$ python3 -q
>>> import numpy as np
>>> from numpy import linalg as LA
>>> np.set_printoptions(precision=2, suppress=True, linewidth=160, floatmode="fixed")
>>> def tidy(a):
...     return np.round(a, 2) + 0
... 
>>> X = np.load("case8.npy")
>>> tidy(X)
array([[-0.38,  0.06, -0.13, -0.39, -0.13,  0.68],
       [ 0.62, -0.29,  0.20, -0.30, -0.06,  0.44],
       [ 0.04,  0.28, -0.65,  0.47, -0.13,  0.31],
       [-0.46, -0.13, -0.15, -0.38,  0.41, -0.19],
       [-0.21, -0.67, -0.25, -0.01, -0.63, -0.17],
       [ 0.04, -0.53, -0.27,  0.21,  0.62,  0.24],
       [ 0.04,  0.28, -0.26, -0.50, -0.07, -0.03],
       [ 0.46,  0.01, -0.54, -0.32,  0.06, -0.35]])
>>> out = X / np.sqrt((X ** 2).mean(axis=1, keepdims=True))
>>> LA.matrix_rank(out) == LA.matrix_rank(X)
np.True_
>>> tidy(out[1])
array([ 1.71, -0.80,  0.56, -0.81, -0.17,  1.20])
>>> LA.matrix_rank(X - X.mean(axis=1, keepdims=True))
np.int64(5)
>>> tidy(LA.norm(out, axis=1))
array([2.45, 2.45, 2.45, 2.45, 2.45, 2.45, 2.45, 2.45])
>>> O, R = LA.qr(X)
>>> tidy(O @ R)
array([[-0.38,  0.06, -0.13, -0.39, -0.13,  0.68],
       [ 0.62, -0.29,  0.20, -0.30, -0.06,  0.44],
       [ 0.04,  0.28, -0.65,  0.47, -0.13,  0.31],
       [-0.46, -0.13, -0.15, -0.38,  0.41, -0.19],
       [-0.21, -0.67, -0.25, -0.01, -0.63, -0.17],
       [ 0.04, -0.53, -0.27,  0.21,  0.62,  0.24],
       [ 0.04,  0.28, -0.26, -0.50, -0.07, -0.03],
       [ 0.46,  0.01, -0.54, -0.32,  0.06, -0.35]])
>>> O.shape, R.shape
((8, 6), (6, 6))
>>> tidy(R)
array([[1.00, 0.00, 0.00, 0.00, 0.00, 0.00],
       [0.00, 1.00, 0.00, 0.00, 0.00, 0.00],
       [0.00, 0.00, 1.00, 0.00, 0.00, 0.00],
       [0.00, 0.00, 0.00, 1.00, 0.00, 0.00],
       [0.00, 0.00, 0.00, 0.00, 1.00, 0.00],
       [0.00, 0.00, 0.00, 0.00, 0.00, 1.00]])
>>> tidy(O)
array([[-0.38,  0.06, -0.13, -0.39, -0.13,  0.68],
       [ 0.62, -0.29,  0.20, -0.30, -0.06,  0.44],
       [ 0.04,  0.28, -0.65,  0.47, -0.13,  0.31],
       [-0.46, -0.13, -0.15, -0.38,  0.41, -0.19],
       [-0.21, -0.67, -0.25, -0.01, -0.63, -0.17],
       [ 0.04, -0.53, -0.27,  0.21,  0.62,  0.24],
       [ 0.04,  0.28, -0.26, -0.50, -0.07, -0.03],
       [ 0.46,  0.01, -0.54, -0.32,  0.06, -0.35]])
>>> rng = np.random.default_rng(90648)
>>> lab = rng.permutation(6)
>>> out = X[:, lab] * rng.choice([-1, 1], 6)
>>> tidy(out)
array([[-0.38, -0.68,  0.06, -0.13,  0.39,  0.13],
       [ 0.62, -0.44, -0.29, -0.06,  0.30, -0.20],
       [ 0.04, -0.31,  0.28, -0.13, -0.47,  0.65],
       [-0.46,  0.19, -0.13,  0.41,  0.38,  0.15],
       [-0.21,  0.17, -0.67, -0.63,  0.01,  0.25],
       [ 0.04, -0.24, -0.53,  0.62, -0.21,  0.27],
       [ 0.04,  0.03,  0.28, -0.07,  0.50,  0.26],
       [ 0.46,  0.35,  0.01,  0.06,  0.32,  0.54]])
>>> Uu, _, vt = LA.svd(X.T @ out)
>>> lab
array([0, 5, 1, 4, 3, 2])
>>> tidy(LA.lstsq(X, out)[0])
array([[ 1.00,  0.00,  0.00,  0.00,  0.00,  0.00],
       [ 0.00,  0.00,  1.00,  0.00,  0.00,  0.00],
       [ 0.00,  0.00,  0.00,  0.00,  0.00, -1.00],
       [ 0.00,  0.00,  0.00,  0.00, -1.00,  0.00],
       [ 0.00,  0.00,  0.00,  1.00,  0.00,  0.00],
       [ 0.00, -1.00,  0.00,  0.00,  0.00,  0.00]])
>>> tidy(out.ravel(order="F"))
array([-0.38,  0.62,  0.04, -0.46, -0.21,  0.04,  0.04,  0.46, -0.68, -0.44, -0.31,  0.19,  0.17, -0.24,  0.03,  0.35,  0.06, -0.29,  0.28, -0.13, -0.67,
       -0.53,  0.28,  0.01, -0.13, -0.06, -0.13,  0.41, -0.63,  0.62, -0.07,  0.06,  0.39,  0.30, -0.47,  0.38,  0.01, -0.21,  0.50,  0.32,  0.13, -0.20,
        0.65,  0.15,  0.25,  0.27,  0.26,  0.54])
>>> tidy(out.reshape(2, -1))
array([[-0.38, -0.68,  0.06, -0.13,  0.39,  0.13,  0.62, -0.44, -0.29, -0.06,  0.30, -0.20,  0.04, -0.31,  0.28, -0.13, -0.47,  0.65, -0.46,  0.19, -0.13,
         0.41,  0.38,  0.15],
       [-0.21,  0.17, -0.67, -0.63,  0.01,  0.25,  0.04, -0.24, -0.53,  0.62, -0.21,  0.27,  0.04,  0.03,  0.28, -0.07,  0.50,  0.26,  0.46,  0.35,  0.01,
         0.06,  0.32,  0.54]])
>>> out.reshape(8, 7)
Traceback (most recent call last):
  File "<python-input-25>", line 1, in <module>
    out.reshape(8, 7)
    ~~~~~~~~~~~^^^^^^
ValueError: cannot reshape array of size 48 into shape (8,7)
>>> T = out.reshape(8, 2, -1)
>>> tidy(T[:, 0])
array([[-0.38, -0.68,  0.06],
       [ 0.62, -0.44, -0.29],
       [ 0.04, -0.31,  0.28],
       [-0.46,  0.19, -0.13],
       [-0.21,  0.17, -0.67],
       [ 0.04, -0.24, -0.53],
       [ 0.04,  0.03,  0.28],
       [ 0.46,  0.35,  0.01]])
>>> tidy(np.swapaxes(T, 1, 2)[0])
array([[-0.38, -0.13],
       [-0.68,  0.39],
       [ 0.06,  0.13]])
>>> K = np.load("a.npy")
>>> K
array([[-6,  3,  0, -1, -1, -6,  2, -3, -1],
       [ 3,  0,  5,  0,  0,  5,  1,  0,  1],
       [ 0,  5,  2,  1, -1, -3, -6,  2, -6],
       [-1,  0,  1,  2, -1, -5,  0,  4, -4],
       [-1,  0, -1, -1,  4,  3,  0, -2,  3],
       [-6,  5, -3, -5,  3,  4,  2,  2,  0],
       [ 2,  1, -6,  0,  0,  2, -4,  0,  0],
       [-3,  0,  2,  4, -2,  2,  0, -2,  0],
       [-1,  1, -6, -4,  3,  0,  0,  0, -2]])
>>> # equal to its transpose
>>> lab = rng.permutation(9)
>>> lab
array([2, 7, 4, 5, 6, 3, 8, 1, 0])
>>> out = K[lab][:, lab]
>>> tidy(np.sort(np.abs(LA.eigvals(out))))
array([ 0.65,  2.26,  3.12,  4.65,  6.59,  8.62, 10.70, 14.01, 14.51])
>>> np.allclose(out, K)
False
>>> np.diag(out)
array([ 2, -2,  4,  4, -4,  2, -2,  0, -6])
>>> np.trace(out)
np.int64(-2)
>>> out = K[0, 0] * K[1:] - np.outer(K[1:, 0], K[0])
>>> out
array([[  0,  -9, -30,   3,   3, -12, -12,   9,  -3],
       [  0, -30, -12,  -6,   6,  18,  36, -12,  36],
       [  0,   3,  -6, -13,   5,  24,   2, -27,  23],
       [  0,   3,   6,   5, -25, -24,   2,   9, -19],
       [  0, -12,  18,  24, -24, -60,   0, -30,  -6],
       [  0, -12,  36,   2,   2,   0,  20,   6,   2],
       [  0,   9, -12, -27,   9, -30,   6,   3,  -3],
       [  0,  -3,  36,  23, -19,  -6,   2,  -3,  11]])
>>> LA.matrix_rank(out), LA.matrix_rank(K)
(np.int64(8), np.int64(9))
>>> np.flatnonzero(~out.round(6).any(axis=1))
array([], dtype=int64)
>>> F = np.loadtxt("out2.csv", delimiter=",")
>>> tidy(F)
array([[ 1.00,  0.00,  0.00,  0.00,  0.00,  0.00,  0.00,  0.00,  0.00],
       [ 0.00,  1.00,  0.00,  0.00,  0.00,  0.00,  0.00,  0.00,  0.00],
       [ 0.00,  0.00,  1.00,  0.00,  0.00,  0.00,  0.00,  0.00,  0.00],
       [ 0.00,  0.00,  0.00,  0.31,  0.00,  0.00, -0.95,  0.00,  0.00],
       [ 0.00,  0.00,  0.00,  0.00,  1.00,  0.00,  0.00,  0.00,  0.00],
       [ 0.00,  0.00,  0.00,  0.00,  0.00,  1.00,  0.00,  0.00,  0.00],
       [ 0.00,  0.00,  0.00,  0.95,  0.00,  0.00,  0.31,  0.00,  0.00],
       [ 0.00,  0.00,  0.00,  0.00,  0.00,  0.00,  0.00,  1.00,  0.00],
       [ 0.00,  0.00,  0.00,  0.00,  0.00,  0.00,  0.00,  0.00,  1.00]])
>>> tidy(F.mean(axis=0))
array([ 0.11,  0.11,  0.11,  0.14,  0.11,  0.11, -0.07,  0.11,  0.11])
>>> F.shape
(9, 9)
>>> tidy(np.diff(F, axis=0))
array([[-1.00,  1.00,  0.00,  0.00,  0.00,  0.00,  0.00,  0.00,  0.00],
       [ 0.00, -1.00,  1.00,  0.00,  0.00,  0.00,  0.00,  0.00,  0.00],
       [ 0.00,  0.00, -1.00,  0.31,  0.00,  0.00, -0.95,  0.00,  0.00],
       [ 0.00,  0.00,  0.00, -0.31,  1.00,  0.00,  0.95,  0.00,  0.00],
       [ 0.00,  0.00,  0.00,  0.00, -1.00,  1.00,  0.00,  0.00,  0.00],
       [ 0.00,  0.00,  0.00,  0.95,  0.00, -1.00,  0.31,  0.00,  0.00],
       [ 0.00,  0.00,  0.00, -0.95,  0.00,  0.00, -0.31,  1.00,  0.00],
       [ 0.00,  0.00,  0.00,  0.00,  0.00,  0.00,  0.00, -1.00,  1.00]])
>>> F[9]
Traceback (most recent call last):
  File "<python-input-48>", line 1, in <module>
    F[9]
    ~^^^
IndexError: index 9 is out of bounds for axis 0 with size 9
>>> tidy(F - F[0])
array([[ 0.00,  0.00,  0.00,  0.00,  0.00,  0.00,  0.00,  0.00,  0.00],
       [-1.00,  1.00,  0.00,  0.00,  0.00,  0.00,  0.00,  0.00,  0.00],
       [-1.00,  0.00,  1.00,  0.00,  0.00,  0.00,  0.00,  0.00,  0.00],
       [-1.00,  0.00,  0.00,  0.31,  0.00,  0.00, -0.95,  0.00,  0.00],
       [-1.00,  0.00,  0.00,  0.00,  1.00,  0.00,  0.00,  0.00,  0.00],
       [-1.00,  0.00,  0.00,  0.00,  0.00,  1.00,  0.00,  0.00,  0.00],
       [-1.00,  0.00,  0.00,  0.95,  0.00,  0.00,  0.31,  0.00,  0.00],
       [-1.00,  0.00,  0.00,  0.00,  0.00,  0.00,  0.00,  1.00,  0.00],
       [-1.00,  0.00,  0.00,  0.00,  0.00,  0.00,  0.00,  0.00,  1.00]])
>>> tidy(F.sum(axis=0))
array([ 1.00,  1.00,  1.00,  1.26,  1.00,  1.00, -0.64,  1.00,  1.00])
